$ python3 -q
>>> import numpy as np
>>> from numpy import linalg as LA
>>> np.set_printoptions(suppress=True, linewidth=100)
>>> M = np.array([[0.0, 2.0, 5.0, 3.0],
...     [2.0, 3.0, 10.0, 6.0],
...     [5.0, 10.0, 24.0, 15.0],
...     [3.0, 6.0, 15.0, 8.0]])
>>> LA.matrix_rank(M, rtol=0.1)
np.int64(1)
>>> round(np.log10(LA.cond(M)))
2
>>> LA.cond(M) > 100
np.False_
>>> np.round(np.abs(LA.svd(M)[2][-1]), 2)
array([0.99, 0.05, 0.13, 0.08])
>>> A2 = np.array([[0, 0], [0, -9], [-7, 1]])
>>> cent = np.array([[-3, 1, 6, 5, -3, -3], [-4, -7, 5, -7, -5, 6]])
>>> A = A2 @ cent
>>> A
array([[  0,   0,   0,   0,   0,   0],
       [ 36,  63, -45,  63,  45, -54],
       [ 17, -14, -37, -42,  16,  27]])
>>> left, sv, Vt = LA.svd(A)
>>> evecs = Vt[:(sv > 1e-8).sum()]
>>> rng = np.random.default_rng(88)
>>> x = A[1] + 2 * A[0] + rng.integers(2) * np.eye(6)[4]
>>> x
array([ 36.,  63., -45.,  63.,  46., -54.])
>>> round(LA.norm(x - evecs.T @ evecs @ x), 2)
np.float64(0.88)
>>> np.allclose(evecs.T @ evecs @ x, x)
False
>>> np.round(np.diag(evecs.T @ evecs), 2)
array([0.19, 0.25, 0.54, 0.51, 0.23, 0.28])
>>> np.round(evecs.T @ evecs, 2)
array([[ 0.19,  0.11, -0.31, -0.03,  0.21, -0.02],
       [ 0.11,  0.25, -0.11,  0.29,  0.14, -0.24],
       [-0.31, -0.11,  0.54,  0.16, -0.34, -0.05],
       [-0.03,  0.29,  0.16,  0.51,  0.01, -0.37],
       [ 0.21,  0.14, -0.34,  0.01,  0.23, -0.05],
       [-0.02, -0.24, -0.05, -0.37, -0.05,  0.28]])
>>> feats = np.load("test8.npy")
>>> feats
array([[ 0.45,  5.47, -1.08, -4.41,  7.01],
       [-0.32,  0.42,  7.45,  6.32,  2.08],
       [-1.81,  5.  ,  7.48, -2.6 , -3.  ],
       [-7.14,  3.02, -0.41, -5.34,  3.36],
       [-2.99, -3.69, -3.37, -6.26, -5.18],
       [-6.86, -2.79,  5.55,  3.39, -1.72],
       [-3.2 ,  0.25,  0.53, -9.01, -2.87],
       [-6.87, -0.44, -4.52,  3.96,  4.06],
       [-2.03,  0.3 ,  6.7 ,  5.64, -4.36],
       [-4.96,  4.82, -6.33,  1.14,  3.28],
       [ 1.21, -8.07, -4.07,  1.15, -3.94],
       [ 1.7 ,  2.21, -6.93,  4.65, -4.75],
       [ 1.5 ,  4.1 , -2.89, -8.39, -1.5 ],
       [-2.2 , -2.97, -7.21,  5.13, -2.83],
       [ 2.01, -5.93, -5.25, -0.83,  5.7 ],
       [ 2.61,  1.81, -4.15,  8.51,  0.52],
       [-5.92,  3.12, -1.45,  7.27, -0.47],
       [ 0.06,  9.16, -3.6 , -0.76, -1.61],
       [ 4.52,  1.69,  8.13, -0.94,  3.11],
       [ 5.88, -2.22,  3.24, -6.02, -3.71],
       [ 8.93,  0.39,  0.54, -3.71,  2.48],
       [-4.79,  4.  , -2.95, -3.22,  6.48],
       [ 8.73,  2.53,  2.96,  2.21, -1.93],
       [ 0.66,  2.56,  4.72, -6.15, -5.74]])
>>> lab = feats[:, 1] > np.median(feats[:, 1])
>>> f = feats[lab].mean(axis=0) - feats[~lab].mean(axis=0)
>>> round((((feats - feats.mean(axis=0)) @ f > 0) == lab).mean(), 2)
np.float64(0.88)
>>> q, r_ = LA.qr(feats)
>>> np.allclose(r_.T @ r_, feats.T @ feats)
True
>>> np.round(q.T @ q, 2) + 0
array([[1., 0., 0., 0., 0.],
       [0., 1., 0., 0., 0.],
       [0., 0., 1., 0., 0.],
       [0., 0., 0., 1., 0.],
       [0., 0., 0., 0., 1.]])
>>> q.shape, r_.shape
((24, 5), (5, 5))
>>> np.round(np.abs(np.diag(r_)), 2)
array([22.1 , 19.26, 23.26, 24.61, 18.1 ])
